In [1]: import numpy as np

In [2]: np.set_printoptions(suppress=True, linewidth=200)

In [3]: def rnd(a):
   ...:     return np.round(a, 3) + 0
   ...: 

In [4]: data = np.loadtxt("sample13.csv", delimiter=",")

In [5]: print(data)
[[ 2.  1.  1.  1.  2. -1.  0. -1. -1.  2. -2.]
 [-1.  1.  0. -2.  1.  0.  2. -1.  2.  1.  1.]
 [-1.  0.  1.  0. -2. -2. -2.  1. -2.  1.  2.]
 [ 2.  0.  0.  0. -2.  2.  0. -1.  1.  2.  1.]
 [ 2. -1. -1.  2.  1.  1.  2. -1.  0.  2.  1.]
 [-2.  0. -1. -1.  2.  0.  1. -2.  2. -1.  1.]
 [-2. -1. -1. -1. -1. -2.  0. -2. -1.  1. -2.]
 [ 1.  2.  2.  1.  0. -1. -2.  1.  2.  0.  2.]
 [-2. -1.  2. -2.  2. -1. -1.  0.  2.  2.  1.]
 [ 0.  1.  2.  2. -1. -1.  2.  0.  1.  2. -1.]
 [ 0.  0. -1. -2. -2.  0. -1. -2.  0. -1.  0.]]

In [6]: rng = np.random.default_rng(91)

In [7]: z = rng.permutation(11)

In [8]: A2 = data[:, z] * rng.choice([-1, 1], 11)

In [9]: print(A2)
[[ 1. -1. -2.  2. -1. -2.  2.  0. -1.  1.  1.]
 [-0.  2.  1.  1. -0. -1. -1.  2.  2.  1.  1.]
 [ 2. -0.  1. -2. -1. -1. -2. -2. -2.  0. -1.]
 [-2. -0. -2. -2. -0. -2. -1.  0.  1.  0.  1.]
 [-1. -2. -2.  1.  1. -2. -1.  2.  0. -1.  1.]
 [-0.  1.  2.  2.  1.  1. -1.  1.  2.  0.  2.]
 [ 2.  1.  2. -1.  1. -1.  2.  0. -1. -1.  2.]
 [ 1. -1. -1.  0. -2. -0. -2. -2.  2.  2. -1.]
 [ 1.  2.  2.  2. -2. -2. -1. -1.  2. -1. -0.]
 [ 1. -2. -0. -1. -2. -2.  1.  2.  1.  1. -0.]
 [-0.  2. -0. -2.  1.  1. -0. -1.  0.  0.  2.]]

In [10]: left, _, Vt = np.linalg.svd(data.T @ A2)

In [11]: print(z)
[ 5  3  0  4  2  9 10  6  8  1  7]

In [12]: f = np.array([3, 2, 5])

In [13]: print(np.convolve(A2[8], f))
[  3.   8.  15.  20.   8.   0. -17. -15.  -1.  -4.   8.  -5.   0.]

In [14]: print(np.array([np.convolve(row, f, "same") for row in A2]))
[[ -1.  -3.  -3.  -9.   2.  -3.  -6.   7.   1.   0.   7.]
 [  6.   7.  15.   7.   2.  -5.  -1.   5.  17.  15.   7.]
 [  4.  13.  -4.  -2. -15. -13. -15. -20. -14. -13.  -2.]
 [ -4. -16. -10. -14. -16.  -7. -12.  -2.   2.   8.   2.]
 [ -8. -15. -11.  -5.   1.  -2.  -6.  -1.   7.   1.  -3.]
 [  3.   8.  15.  17.  15.   4.   6.   3.   9.  16.   4.]
 [  7.  18.   6.  11.  -6.   9.  -1.   7.  -5.  -1.  -1.]
 [ -1.   0.  -7. -11.  -4. -16. -10.  -8.   0.  11.   8.]
 [  8.  15.  20.   8.   0. -17. -15.  -1.  -4.   8.  -5.]
 [ -4.   1. -13.  -8. -15. -11.  -2.  12.  15.   7.   5.]
 [  6.   4.   4.  -1.  -5.   7.   2.  -2.  -5.   6.   4.]]

In [15]: print(np.correlate(A2[8], A2[7], "full"))
[ -1.   0.   4.   4.   4.  -6. -17.  -9.  -3.   2.   7.  -2.   2.  10.  -3.   2.  -2.  -2.   3.  -1.   0.]

In [16]: W = np.array([[2, -2, -2, -1],
    ...:     [2, 1, 0, 1],
    ...:     [0, 1, -2, -1],
    ...:     [1, 2, 2, 1],
    ...:     [-1, -1, -2, -2],
    ...:     [-2, 0, 1, 2],
    ...:     [-1, 0, -2, -2],
    ...:     [2, 1, 0, -2],
    ...:     [1, -1, -2, -2],
    ...:     [2, 2, 0, 1],
    ...:     [-1, -1, 0, -2]])

In [17]: beta = np.array([2, 1, 0, -1])

In [18]: hid = np.maximum(data @ W + beta, 0)

In [19]: print(rnd((hid > 0).mean(axis=0)))
[0.545 0.545 0.273 0.455]

In [20]: print((hid > 0).astype(int))
[[1 1 0 1]
 [0 0 0 0]
 [1 1 1 1]
 [1 0 0 1]
 [1 0 0 0]
 [0 0 0 0]
 [0 1 1 1]
 [1 1 0 0]
 [0 1 0 0]
 [1 1 0 0]
 [0 0 1 1]]

In [21]: basis = np.array([[4, 5, 7], [1, 4, 2], [6, 9, 3], [9, 0, 3]])

In [22]: print(hid @ basis)
[[ 71.  80. 100.]
 [  0.   0.   0.]
 [119. 166. 110.]
 [ 69.  30.  57.]
 [  8.  10.  14.]
 [  0.   0.   0.]
 [122.  74.  55.]
 [ 62.  83. 109.]
 [  1.   4.   2.]
 [ 65. 117. 117.]
 [ 87.  36.  33.]]

In [23]: print(W @ basis)
[[-15 -16   1]
 [ 18  14  19]
 [-20 -14  -7]
 [ 27  31  20]
 [-35 -27 -21]
 [ 16  -1  -5]
 [-34 -23 -19]
 [ -9  14  10]
 [-27 -17  -7]
 [ 19  18  21]
 [-23  -9 -15]]

In [24]: A2 = np.array([[2, -2, -1],
    ...:     [0, -2, -2],
    ...:     [-3, 0, -2],
    ...:     [-3, 3, -2],
    ...:     [-3, 1, -2],
    ...:     [-2, 0, 2],
    ...:     [3, -3, 0],
    ...:     [-2, -3, 3],
    ...:     [2, -1, -1],
    ...:     [2, 3, 1],
    ...:     [-2, -3, 0],
    ...:     [3, -2, -1],
    ...:     [2, -3, 0],
    ...:     [-1, 1, 3]])

In [25]: basis = np.array([[6, -6, -3, -7, 2, -6, -1, -2, 5, 8],
    ...:     [9, -6, 7, -5, -8, 3, -7, -9, -2, 5],
    ...:     [-7, 9, -8, 4, -3, 6, -6, 3, 2, -2]])

In [26]: W0 = A2 @ basis + 0.1 * rng.normal(size=(14, 10))

In [27]: print(rnd(W0))
[[  0.917  -8.94  -11.913  -7.815  23.051 -24.015  18.068  11.007  12.054   8.103]
 [ -3.975  -6.      2.048   2.043  21.954 -18.075  26.129  12.081   0.055  -5.94 ]
 [ -3.847   0.049  24.975  13.105   0.074   6.144  15.149  -0.016 -19.064 -20.13 ]
 [ 23.108 -18.199  46.154  -2.172 -23.993  15.038  -5.83  -26.936 -25.126  -4.936]
 [  4.813  -6.025  31.92    7.956  -8.12    9.13    8.001  -9.107 -21.128 -14.938]
 [-25.89   29.973 -10.008  21.98   -9.928  24.088  -9.875  10.066  -5.971 -20.137]
 [ -8.838  -0.074 -29.908  -6.156  29.974 -27.021  18.011  20.992  20.91    8.978]
 [-59.831  56.939 -39.024  40.957  11.107  21.051   4.923  40.042   2.096 -36.992]
 [ 10.182 -14.99   -4.869 -12.997  15.099 -21.06   10.919   2.1     9.99   12.908]
 [ 32.105 -20.975   7.05  -25.154 -23.064   2.946 -28.876 -27.892   5.957  28.81 ]
 [-39.014  30.093 -15.111  28.962  19.943   3.068  22.975  30.865  -3.859 -30.926]
 [  7.216 -14.952 -14.989 -15.06   25.212 -29.744  16.783   8.89   16.869  15.905]
 [-14.935   5.943 -26.934   0.981  28.096 -20.848  19.068  22.964  16.109   0.982]
 [-18.011  27.118 -13.961  13.967 -18.842  27.031 -23.925   1.931  -0.881  -9.065]]

In [28]: th = np.radians(90)

In [29]: Rm = np.eye(10)

In [30]: Rm[5, 5] = Rm[3, 3] = np.cos(th)

In [31]: Rm[5, 3], Rm[3, 5] = -np.sin(th), np.sin(th)

In [32]: print(rnd(Rm))
[[ 1.  0.  0.  0.  0.  0.  0.  0.  0.  0.]
 [ 0.  1.  0.  0.  0.  0.  0.  0.  0.  0.]
 [ 0.  0.  1.  0.  0.  0.  0.  0.  0.  0.]
 [ 0.  0.  0.  0.  0.  1.  0.  0.  0.  0.]
 [ 0.  0.  0.  0.  1.  0.  0.  0.  0.  0.]
 [ 0.  0.  0. -1.  0.  0.  0.  0.  0.  0.]
 [ 0.  0.  0.  0.  0.  0.  1.  0.  0.  0.]
 [ 0.  0.  0.  0.  0.  0.  0.  1.  0.  0.]
 [ 0.  0.  0.  0.  0.  0.  0.  0.  1.  0.]
 [ 0.  0.  0.  0.  0.  0.  0.  0.  0.  1.]]

In [33]: A2 = W0 @ Rm.T

In [34]: print(np.allclose(W0 @ W0.T, A2 @ A2.T))
True

In [35]: print(rnd(np.linalg.det(Rm)), np.trace(Rm))
1.0 8.0

In [36]: print(np.linalg.matrix_rank(W0, rtol=0.1))
3

In [37]: print(np.linalg.cond(W0) > 100)
True

In [38]: blk = np.stack([W0, -2 * W0, W0[::-1]])

In [39]: print(np.linalg.matrix_rank(blk.reshape(3, -1)))
2

In [40]: print(rnd(np.linalg.norm(blk, axis=(1, 2))))
[238.209 476.418 238.209]

In [41]: print((blk @ W0.T).shape)
(3, 14, 14)

In [42]: print(blk.shape)
(3, 14, 10)

In [43]: x = np.array([-2, 0, 2, 5, -1, 4, 5, -1, -2, -3])

In [44]: a = np.maximum(W0 @ x, 0)

In [45]: print(np.tanh(W0 @ x))
[-1.  1.  1.  1.  1.  1. -1.  1. -1. -1.  1. -1. -1.  1.]

In [46]: print(rnd(np.maximum(W0 @ (3 * x), 0)))
[   0.     192.842  965.843  546.677  824.441  782.566    0.    1232.571    0.       0.    1108.351    0.       0.     336.9  ]

In [47]: left, sigma, Vt = np.linalg.svd(W0)

In [48]: print(np.argmax(sigma[:-1] / (sigma[1:] + 1e-6)) + 1)
3

In [49]: print(rnd(sigma))
[176.862 137.677  80.67    0.588   0.368   0.316   0.292   0.225   0.159   0.098]

In [50]: A2 = left[:, :3] @ np.diag(sigma[:3]) @ Vt[:3]

In [51]: print(np.linalg.matrix_rank(A2))
3

In [52]: mat = np.loadtxt("arr.csv", delimiter=",")

In [53]: print(rnd(mat))
[[ 1.     0.     0.     0.     0.     0.     0.     0.     0.     0.     0.     0.     0.     0.     0.   ]
 [ 0.     1.     0.     0.     0.     0.     0.     0.     0.     0.     0.     0.     0.     0.     0.   ]
 [ 0.     0.     0.966  0.     0.     0.259  0.     0.     0.     0.     0.     0.     0.     0.     0.   ]
 [ 0.     0.     0.     1.     0.     0.     0.     0.     0.     0.     0.     0.     0.     0.     0.   ]
 [ 0.     0.     0.     0.     1.     0.     0.     0.     0.     0.     0.     0.     0.     0.     0.   ]
 [ 0.     0.    -0.259  0.     0.     0.966  0.     0.     0.     0.     0.     0.     0.     0.     0.   ]
 [ 0.     0.     0.     0.     0.     0.     1.     0.     0.     0.     0.     0.     0.     0.     0.   ]
 [ 0.     0.     0.     0.     0.     0.     0.     1.     0.     0.     0.     0.     0.     0.     0.   ]
 [ 0.     0.     0.     0.     0.     0.     0.     0.     1.     0.     0.     0.     0.     0.     0.   ]
 [ 0.     0.     0.     0.     0.     0.     0.     0.     0.     1.     0.     0.     0.     0.     0.   ]
 [ 0.     0.     0.     0.     0.     0.     0.     0.     0.     0.     1.     0.     0.     0.     0.   ]
 [ 0.     0.     0.     0.     0.     0.     0.     0.     0.     0.     0.     1.     0.     0.     0.   ]
 [ 0.     0.     0.     0.     0.     0.     0.     0.     0.     0.     0.     0.     1.     0.     0.   ]
 [ 0.     0.     0.     0.     0.     0.     0.     0.     0.     0.     0.     0.     0.     1.     0.   ]
 [ 0.     0.     0.     0.     0.     0.     0.     0.     0.     0.     0.     0.     0.     0.     1.   ]]

In [54]: # splits into 14 blocks

In [55]: x = np.array([-3, -1, -5, -2, 3, 1, 4, 0, 4, -1, -5, -5, 2, -1, 2])

In [56]: print(rnd(np.linalg.det(mat)))
1.0

In [57]: A = np.load("a.npy")

In [58]: print(A)
[[ 2  1  2  1  1  2  0  0  0  2  1  1  1  1  2]
 [ 0  1  2  2  2  2  2  0 10  0  1  0  1  1  1]
 [ 0  0  0  1  0  1  2  1 10  0  2  0  1  2  0]
 [ 0  2  0  1  2  0  1  0  5  1  1  2  2  1  2]
 [ 0  1  0  2  2  2  0  2  0  0  0  2  2  0  2]
 [ 2  0  0  0  1  1  0  0  0  1  0  1  2  2  0]
 [ 2  0  2  0  1  1  1  1  5  2  2  0  1  0  1]
 [ 1  2  2  1  0  1  1  1  5  0  0  0  2  1  0]
 [ 1  1  1  2  1  1  2  0 10  1  0  2  0  0  1]
 [ 2  0  1  1  1  2  1  1  5  0  2  2  0  0  0]
 [ 0  1  2  0  2  0  2  0 10  1  2  1  0  0  2]
 [ 2  2  1  2  1  2  0  0  0  1  0  1  1  1  0]]

In [59]: A2 = np.array([[7, 9],
    ...:     [9, -9],
    ...:     [1, 0],
    ...:     [-9, 8],
    ...:     [5, 1],
    ...:     [3, -9],
    ...:     [6, 6],
    ...:     [1, -1],
    ...:     [3, 3],
    ...:     [7, 0],
    ...:     [-8, 7],
    ...:     [5, 3],
    ...:     [4, -1],
    ...:     [4, -3],
    ...:     [-2, 8]])

In [60]: print(np.vstack([A, A2.T]).shape)
(14, 15)

In [61]: print(np.einsum("ik,kj->ji", A, A2))
[[42 49 33 57 23 50 46 55 64 33 55 46]
 [22 44 47 37  9  5 51  5 64 49 68 -2]]

In [62]: print(np.einsum("ij->j", A))
[12 11 13 13 14 15 12  6 60  9 11 12 13  9 11]

In [63]: print(np.linalg.matrix_rank(A @ A2))
2

In [64]: print(np.einsum("ij,ij->i", A, A))
[ 27 125 116  50  29  16  47  43 119  46 123  22]

In [65]: print(np.linalg.matrix_rank(np.vstack([A, A2.T])))
14

In [66]: print(np.einsum("ik,kj->ij", A, A2))
[[42 22]
 [49 44]
 [33 47]
 [57 37]
 [23  9]
 [50  5]
 [46 51]
 [55  5]
 [64 64]
 [33 49]
 [55 68]
 [46 -2]]

In [67]: x = np.array([4, 4, 0, 0, 0, -3, 1, 0, 5, -5, 2, 4, 4, -3, -5])

In [68]: print(np.einsum("ij,j->i", A, x))
[-7 48 51 34  4  6 24 40 55 40 49 10]

In [69]: print(np.linalg.norm(A @ x) <= np.linalg.norm(A, 2) * np.linalg.norm(x) + 1e-9)
True

In [70]: print(A @ np.ones(15))
[17. 25. 20. 20. 15. 10. 19. 17. 23. 18. 23. 14.]

In [71]: print(np.sign((A @ x).round(6)))
[-1  1  1  1  1  1  1  1  1  1  1  1]

In [72]: print((A @ x).argmax())
8

In [73]: f = np.array([8, 4])

In [74]: print(np.convolve(A[2], f))
[ 0  0  0  8  4  8 20 16 84 40 16  8  8 20  8  0]

In [75]: print(np.correlate(A[2], A[9], "full"))
[ 0  0  0  0  0  0  2  2  2 11  7 28 33 13 60 19 31 32 20 28 19  8 27  3  7  2  2  4  0]

In [76]: print(np.polyval(f, A[2]))
[ 4  4  4 12  4 12 20 12 84  4 20  4 12 20  4]
